% python3 -q
>>> import numpy as np
>>> from numpy import linalg as LA
>>> np.set_printoptions(precision=3, suppress=True, linewidth=120)
>>> W0 = np.load("data.npy")
>>> W0
array([[ 0.485,  0.103,  0.103,  0.515,  0.103,  0.103, -0.309, -0.309, -0.515],
       [ 0.103,  0.979, -0.021, -0.103, -0.021, -0.021,  0.062,  0.062,  0.103],
       [ 0.103, -0.021,  0.979, -0.103, -0.021, -0.021,  0.062,  0.062,  0.103],
       [ 0.515, -0.103, -0.103,  0.485, -0.103, -0.103,  0.309,  0.309,  0.515],
       [ 0.103, -0.021, -0.021, -0.103,  0.979, -0.021,  0.062,  0.062,  0.103],
       [ 0.103, -0.021, -0.021, -0.103, -0.021,  0.979,  0.062,  0.062,  0.103],
       [-0.309,  0.062,  0.062,  0.309,  0.062,  0.062,  0.814, -0.186, -0.309],
       [-0.309,  0.062,  0.062,  0.309,  0.062,  0.062, -0.186,  0.814, -0.309],
       [-0.515,  0.103,  0.103,  0.515,  0.103,  0.103, -0.309, -0.309,  0.485]])
>>> # equal to its transpose
>>> np.round(LA.eigvalsh(W0).min(), 3)
np.float64(-1.0)
>>> vals, evecs = LA.eigh(W0)
>>> x0 = np.array([2, 0, 1, 2, 2, 2, 1, -2, 2])
>>> np.round(evecs * np.abs(vals) @ evecs.T, 3) + 0
array([[1., 0., 0., 0., 0., 0., 0., 0., 0.],
       [0., 1., 0., 0., 0., 0., 0., 0., 0.],
       [0., 0., 1., 0., 0., 0., 0., 0., 0.],
       [0., 0., 0., 1., 0., 0., 0., 0., 0.],
       [0., 0., 0., 0., 1., 0., 0., 0., 0.],
       [0., 0., 0., 0., 0., 1., 0., 0., 0.],
       [0., 0., 0., 0., 0., 0., 1., 0., 0.],
       [0., 0., 0., 0., 0., 0., 0., 1., 0.],
       [0., 0., 0., 0., 0., 0., 0., 0., 1.]])
>>> LA.eigvalsh(W0[1:, 1:])
array([-0.485,  1.   ,  1.   ,  1.   ,  1.   ,  1.   ,  1.   ,  1.   ])
>>> print(round(x0 @ W0 @ x0, 3))
25.918
